>>> import numpy as np
>>> np.set_printoptions(precision=2, suppress=True, linewidth=160, sign=" ")
>>> E = np.tanh(np.array([[0.7, -1.2],
...     [-0.1, -0.4],
...     [-2.2, 0.7],
...     [-1.4, -0.6],
...     [-0.2, -1.2],
...     [-0.6, 1.0],
...     [-0.2, 0.6],
...     [-0.4, 0.0],
...     [-0.3, 0.5],
...     [-0.3, 1.6],
...     [-0.2, 0.2],
...     [-0.1, 0.3],
...     [0.8, 0.2],
...     [-0.1, 0.6]]) @ np.array([[-0.5, -0.7, 0.2], [-0.6, -0.6, 1.1]]))
>>> E
array([[ 0.35,  0.23, -0.83],
       [ 0.28,  0.3 , -0.43],
       [ 0.59,  0.81,  0.32],
       [ 0.79,  0.87, -0.74],
       [ 0.68,  0.7 , -0.88],
       [-0.29, -0.18,  0.75],
       [-0.25, -0.22,  0.55],
       [ 0.2 ,  0.27, -0.08],
       [-0.15, -0.09,  0.45],
       [-0.67, -0.64,  0.94],
       [-0.02,  0.02,  0.18],
       [-0.13, -0.11,  0.3 ],
       [-0.48, -0.59,  0.36],
       [-0.3 , -0.28,  0.56]])
>>> other = E / np.sqrt((E ** 2).mean(axis=1, keepdims=True))
>>> np.linalg.matrix_rank(E - E.mean(axis=1, keepdims=True))
np.int64(2)
>>> np.linalg.norm(other, axis=1)
array([ 1.73,  1.73,  1.73,  1.73,  1.73,  1.73,  1.73,  1.73,  1.73,  1.73,  1.73,  1.73,  1.73,  1.73])
>>> z = E[:, 0] > np.median(E[:, 0])
>>> r0 = E[z].mean(axis=0) - E[~z].mean(axis=0)
>>> z.astype(int)
array([ 1,  1,  1,  1,  1,  0,  0,  1,  0,  0,  1,  0,  0,  0])
>>> np.round((((E - E.mean(axis=0)) @ r0 > 0) == z).mean(), 2)
np.float64(0.93)
>>> ((E - E.mean(axis=0)) @ r0 > 0).astype(int)
array([ 1,  1,  1,  1,  1,  0,  0,  1,  0,  0,  0,  0,  0,  0])
>>> m1 = np.vander(np.arange(3) - 2, 4, increasing=True)
>>> m1
array([[ 1, -2,  4, -8],
       [ 1, -1,  1, -1],
       [ 1,  0,  0,  0]])
>>> r0, r1 = m1[2], m1[0]
>>> r0 @ r0
np.int64(1)
>>> p = (r0 @ r1) / (r0 @ r0) * r0
>>> (r1 - p) @ r0
np.float64(0.0)
>>> print(r1 - p)
[ 0. -2.  4. -8.]
>>> print(p)
[ 1.  0.  0.  0.]
>>> np.outer(r0, r1)
array([[ 1, -2,  4, -8],
       [ 0,  0,  0,  0],
       [ 0,  0,  0,  0],
       [ 0,  0,  0,  0]])
>>> ang = np.radians(90)
>>> r_ = np.eye(3)
>>> r_[1, 1] = r_[2, 2] = np.cos(ang)
>>> r_[1, 2], r_[2, 1] = -np.sin(ang), np.sin(ang)
>>> r_.round(2) + 0
array([[ 1.,  0.,  0.],
       [ 0.,  0., -1.],
       [ 0.,  1.,  0.]])
>>> other = E @ r_.T
>>> np.abs(other - E).max(axis=0)
array([ 0.  ,  1.13,  1.61])
>>> other
array([[ 0.35,  0.83,  0.23],
       [ 0.28,  0.43,  0.3 ],
       [ 0.59, -0.32,  0.81],
       [ 0.79,  0.74,  0.87],
       [ 0.68,  0.88,  0.7 ],
       [-0.29, -0.75, -0.18],
       [-0.25, -0.55, -0.22],
       [ 0.2 ,  0.08,  0.27],
       [-0.15, -0.45, -0.09],
       [-0.67, -0.94, -0.64],
       [-0.02, -0.18,  0.02],
       [-0.13, -0.3 , -0.11],
       [-0.48, -0.36, -0.59],
       [-0.3 , -0.56, -0.28]])
>>> vec = np.array([0, -2, 0, 1])
>>> a = np.maximum(m1 @ vec, 0)
>>> np.flatnonzero(a > 1e-9)
array([ 1])
>>> np.maximum(m1 @ (3 * vec), 0)
array([ 0,  3,  0])
>>> r0 = np.array([2, 2])
>>> np.array([np.convolve(row, r0, "same") for row in m1])
array([[ 2, -2,  4, -8],
       [ 2,  0,  0,  0],
       [ 2,  2,  0,  0]])
>>> np.convolve(m1[2], r0)
array([ 2,  2,  0,  0,  0])
>>> T = np.stack([m1, -1 * m1, m1[::-1]])
>>> np.linalg.matrix_rank(T.reshape(3, -1))
np.int64(2)
>>> print(T.shape)
(3, 3, 4)
>>> arr = np.load("x.npy")
>>> arr
array([[ 0.29,  0.43,  0.29],
       [ 0.25,  0.38,  0.38],
       [ 0.25,  0.38,  0.38]])
>>> other = np.array([[-1, 1, 3], [0, 0, -2]])
>>> basis = np.kron(other, arr)
>>> basis
array([[-0.29, -0.43, -0.29,  0.29,  0.43,  0.29,  0.86,  1.29,  0.86],
       [-0.25, -0.38, -0.38,  0.25,  0.38,  0.38,  0.75,  1.12,  1.12],
       [-0.25, -0.38, -0.38,  0.25,  0.38,  0.38,  0.75,  1.12,  1.12],
       [ 0.  ,  0.  ,  0.  ,  0.  ,  0.  ,  0.  , -0.57, -0.86, -0.57],
       [ 0.  ,  0.  ,  0.  ,  0.  ,  0.  ,  0.  , -0.5 , -0.75, -0.75],
       [ 0.  ,  0.  ,  0.  ,  0.  ,  0.  ,  0.  , -0.5 , -0.75, -0.75]])
